$ python -q
>>> import numpy as np
>>> from numpy import linalg as LA
>>> np.set_printoptions(suppress=True, linewidth=200)
>>> def tidy(a):
...     return np.round(a, 1) + 0
... 
>>> m1 = np.loadtxt("out7.csv", delimiter=",")
>>> print(m1)
[[ 8.5  0.9  0.7 -4.6]
 [ 4.  -2.6  1.5 -2.8]
 [ 2.2  0.3 -0.3 -0.6]
 [ 0.   0.7 -0.2  0. ]
 [ 8.1  3.2  0.1 -2.8]
 [ 0.7 -1.9  0.8 -1.7]
 [ 2.7 -1.2  1.5 -3.3]
 [ 0.1 -2.1  1.6 -2. ]
 [ 4.1 -0.6  1.5 -2.7]
 [ 7.8  3.8 -1.  -0.8]
 [ 0.9 -0.2 -0.8  0.4]
 [ 2.6  0.2  0.6 -1.7]
 [-6.1 -1.1 -0.3  2.1]
 [ 4.8  2.4 -0.5 -1.1]
 [-1.9  2.2 -1.7  2.1]
 [-1.7 -0.4  0.7 -1.3]
 [ 6.7 -1.   1.5 -3. ]
 [-1.7  2.6 -1.9  2.6]
 [ 0.7  1.4 -0.6  1.6]
 [ 8.5  0.4  1.4 -4.4]
 [ 6.9 -0.9  1.3 -3.2]
 [ 7.2  1.2  0.3 -2.8]
 [-5.6 -1.3 -0.7  2.3]
 [ 3.5  3.1 -1.1  0.6]
 [ 1.6 -0.8  0.9 -0.8]
 [-5.  -1.3  0.3  0.6]
 [10.1  4.  -0.2 -3.8]
 [-3.5 -4.4  2.3 -1.3]
 [ 6.1 -0.6  0.9 -3.6]]
>>> P = m1 @ LA.solve(m1.T @ m1, m1.T)
>>> print(np.allclose(P @ P, P))
True
>>> print(tidy(P @ m1[:, 2]))
[ 0.7  1.5 -0.3 -0.2  0.1  0.8  1.5  1.6  1.5 -1.  -0.8  0.6 -0.3 -0.5 -1.7  0.7  1.5 -1.9 -0.6  1.4  1.3  0.3 -0.7 -1.1  0.9  0.3 -0.2  2.3  0.9]
>>> print(tidy(LA.eigvalsh(P)))
[0. 0. 0. 0. 0. 0. 0. 0. 0. 0. 0. 0. 0. 0. 0. 0. 0. 0. 0. 0. 0. 0. 0. 0. 0. 1. 1. 1. 1.]
>>> x = np.array([1, 2, 2, 1])
>>> target = m1 @ x
>>> c, lr = np.zeros(4), 1 / LA.norm(m1, 2) ** 2
>>> for i in range(150):
...     c -= lr * m1.T @ (m1 @ c - target)
...     if i % 50 == 0: print(i, round(LA.norm(m1 @ c - target), 1))
... 
0 13.7
50 3.5
100 3.1
>>> print(tidy(c))
[1.  1.4 0.3 0.3]
>>> x = np.array([-1, 0, -1, -1])
>>> print((m1 @ x).argmax())
12
>>> print(tidy(np.einsum("ij,j->i", m1, x)))
[-4.6 -2.7 -1.3  0.2 -5.4  0.2 -0.9  0.3 -2.9 -6.  -0.5 -1.5  4.3 -3.2  1.5  2.3 -5.2  1.  -1.7 -5.5 -5.  -4.7  4.  -3.  -1.7  4.1 -6.1  2.5 -3.4]
>>> print(np.sign((m1 @ x).round(6)))
[-1. -1. -1.  1. -1.  1. -1.  1. -1. -1. -1. -1.  1. -1.  1.  1. -1.  1. -1. -1. -1. -1.  1. -1. -1.  1. -1.  1. -1.]
>>> print(m1 * x)
[[ -8.5   0.   -0.7   4.6]
 [ -4.   -0.   -1.5   2.8]
 [ -2.2   0.    0.3   0.6]
 [ -0.    0.    0.2  -0. ]
 [ -8.1   0.   -0.1   2.8]
 [ -0.7  -0.   -0.8   1.7]
 [ -2.7  -0.   -1.5   3.3]
 [ -0.1  -0.   -1.6   2. ]
 [ -4.1  -0.   -1.5   2.7]
 [ -7.8   0.    1.    0.8]
 [ -0.9  -0.    0.8  -0.4]
 [ -2.6   0.   -0.6   1.7]
 [  6.1  -0.    0.3  -2.1]
 [ -4.8   0.    0.5   1.1]
 [  1.9   0.    1.7  -2.1]
 [  1.7  -0.   -0.7   1.3]
 [ -6.7  -0.   -1.5   3. ]
 [  1.7   0.    1.9  -2.6]
 [ -0.7   0.    0.6  -1.6]
 [ -8.5   0.   -1.4   4.4]
 [ -6.9  -0.   -1.3   3.2]
 [ -7.2   0.   -0.3   2.8]
 [  5.6  -0.    0.7  -2.3]
 [ -3.5   0.    1.1  -0.6]
 [ -1.6  -0.   -0.9   0.8]
 [  5.   -0.   -0.3  -0.6]
 [-10.1   0.    0.2   3.8]
 [  3.5  -0.   -2.3   1.3]
 [ -6.1  -0.   -0.9   3.6]]
>>> W0 = np.tril(np.array([[1, 0, 0, 0, 1, 0],
...     [1, 0, 3, 2, 3, 1],
...     [2, 3, 2, 1, 0, 1],
...     [2, 2, 0, 2, 0, 3],
...     [3, 0, 0, 3, 1, 0],
...     [0, 0, 0, 2, 3, 3]]), -1) + np.eye(6, dtype=int)
>>> print(W0)
[[1 0 0 0 0 0]
 [1 1 0 0 0 0]
 [2 3 1 0 0 0]
 [2 2 0 1 0 0]
 [3 0 0 3 1 0]
 [0 0 0 2 3 1]]
>>> q, V = LA.qr(W0[:, :5])[0], LA.qr(W0[:, 5:])[0]
>>> sig = LA.svd(q.T @ V, compute_uv=False)
>>> print(tidy(np.degrees(np.arccos(sig.clip(0, 1)))))
[3.1]
>>> rng = np.random.default_rng(43)
>>> Y = W0 + rng.integers(-2, 3, (6, 5)) @ rng.integers(-2, 3, (5, 6))
>>> print(Y)
[[-5 -2  3  4  0  4]
 [ 7  7  5  2  2  0]
 [ 8  2  6 -2  4  7]
 [ 6  4 -1  0  0 -4]
 [-3  8 -4  5  4 -8]
 [ 0  6 -7 -1  2 -7]]
>>> print(LA.matrix_rank(Y - W0, tol=1e-8))
5
>>> z = rng.permutation(6)
>>> Y = W0[:, z] * rng.choice([-1, 1], 6)
>>> print(Y)
[[ 0  0  0  0  1  0]
 [ 0 -1  0  0  1  0]
 [ 0 -3  0  0  2 -1]
 [ 0 -2 -1  0  2  0]
 [ 1  0 -3  0  3  0]
 [ 3  0 -2  1  0  0]]
>>> left, _, Vh = LA.svd(W0.T @ Y)
>>> print(tidy(LA.lstsq(W0, Y)[0]))
[[ 0.  0.  0.  0.  1.  0.]
 [ 0. -1.  0.  0.  0.  0.]
 [ 0.  0.  0.  0.  0. -1.]
 [ 0.  0. -1.  0.  0.  0.]
 [ 1.  0.  0.  0.  0.  0.]
 [ 0.  0.  0.  1.  0.  0.]]
>>> print(z)
[4 1 3 5 0 2]
>>> print([round(float(x), 1) for x in LA.svd(Y, compute_uv=False)[:3]])
[5.9, 4.2, 2.4]
>>> print(LA.matrix_rank(Y, rtol=0.1))
4
>>> print(round(np.log10(LA.cond(Y))))
2
>>> print(np.argsort(-LA.norm(Y, axis=0).round(6), kind="stable")[:3])
[4 1 2]
>>> A = np.load("m.npy")
>>> print(A)
[[ 0  2  0  2]
 [-2  0 -2  0]
 [ 0  2  0  2]
 [-2  0 -2  0]]
>>> # rows 0 and 2 are equal
>>> print(LA.cond(A) > 100)
True
>>> Y = np.array([[0, 4, 4], [1, 4, 3], [5, 0, 4], [2, 2, 5]])
>>> print(LA.matrix_rank(A @ Y))
2
>>> print(np.einsum("ik,kj->ji", A, Y))
[[  6 -10   6 -10]
 [ 12  -8  12  -8]
 [ 16 -16  16 -16]]
>>> print(np.einsum("ik,kj->ij", A, Y))
[[  6  12  16]
 [-10  -8 -16]
 [  6  12  16]
 [-10  -8 -16]]
>>> print(np.einsum("ij->j", A))
[-4  4 -4  4]
>>> print(LA.matrix_rank(np.vstack([A, Y.T])))
4
>>> print(np.einsum("ij,ij->i", A, A))
[8 8 8 8]
>>> z = rng.permutation(4)
>>> print(z)
[3 0 2 1]
>>> Y = A[z][:, z]
>>> print(np.trace(Y))
0
>>> print(np.allclose(Y, A))
False
>>> print(np.diag(Y))
[0 0 0 0]
>>> F = np.loadtxt("a.csv", delimiter=",")
>>> print(F)
[[-2.  2. -3. -1.]
 [ 0.  7. -7.  9.]
 [-2.  2. -3. -1.]
 [ 1.  1.  7.  5.]
 [-5.  7. -1.  7.]
 [-5. -5. -8.  3.]
 [-2.  2.  1.  4.]]
>>> x = np.array([-2, 1, 1, -4])
>>> target = F @ x
>>> c, lr = np.zeros(4), 1 / LA.norm(F, 2) ** 2
>>> for i in range(30):
...     c -= lr * F.T @ (F @ c - target)
...     if i % 10 == 0: print(i, round(LA.norm(F @ c - target), 1))
... 
0 21.8
10 6.9
20 2.5
>>> print(tidy(c))
[-1.8  1.   1.  -3.9]
>>> print(tidy(LA.cond(F)))
3.3
>>> feats = np.array([[3, -3, -5], [-4, -5, -5], [-1, -1, -5]])
>>> feats[:, 2] = 5 * feats[:, 1]
>>> print(feats)
[[  3  -3 -15]
 [ -4  -5 -25]
 [ -1  -1  -5]]
>>> # column 2 dominates
>>> print(np.unique(feats.round(6), axis=0).shape)
(3, 3)
>>> print(np.abs(np.diag(LA.qr(feats)[1])) > 1e-9)
[ True  True False]
>>> print(LA.lstsq(feats[:-1].T, feats[-1])[2])
2
>>> print(np.allclose(feats[:-1].T @ LA.lstsq(feats[:-1].T, feats[-1])[0], feats[-1]))
True
>>> print(tidy(feats @ LA.pinv(feats) @ feats))
[[  3.  -3. -15.]
 [ -4.  -5. -25.]
 [ -1.  -1.  -5.]]
>>> print(LA.cond(feats) > 100)
True
>>> print([round(float(x), 1) for x in LA.svd(feats, compute_uv=False)[:3]])
[30.2, 4.7, 0.0]
>>> f = np.array([2, -1, 3, -1, 0]) + 0.5
>>> K = np.eye(5) - 2 * np.outer(f, f) / (f @ f)
>>> print(tidy(K))
[[ 0.4  0.1 -0.9  0.1 -0.1]
 [ 0.1  1.   0.2  0.   0. ]
 [-0.9  0.2 -0.3  0.2 -0.2]
 [ 0.1  0.   0.2  1.   0. ]
 [-0.1  0.  -0.2  0.   1. ]]
>>> left, sig, Vh = LA.svd(feats)
>>> V = Vh[:(sig > 1e-8).sum()]
>>> x = feats[2] + -3 * feats[1] + rng.integers(2) * np.eye(3)[1]
>>> print(x)
[11. 15. 70.]
>>> print(np.allclose(V.T @ V @ x, x))
False
>>> print(tidy(np.diag(V.T @ V)))
[1. 0. 1.]
>>> print(tidy(LA.norm(x - V.T @ V @ x)))
1.0
>>> print(tidy(V.T @ V))
[[1.  0.  0. ]
 [0.  0.  0.2]
 [0.  0.2 1. ]]
>>> J = np.load("data.npy")
>>> print(J)
[[ 1  0  0  0]
 [ 0  1  0  0]
 [ 2  0  1  0]
 [ 0 -1  2  1]]
>>> # triangular
>>> C2 = J.T @ J
>>> print(np.trace(C2), (J ** 2).sum())
13 13
>>> print(tidy(LA.svd(J, compute_uv=False) ** 2))
[7.9 4.3 0.8 0. ]
>>> print(LA.matrix_rank(C2))
4
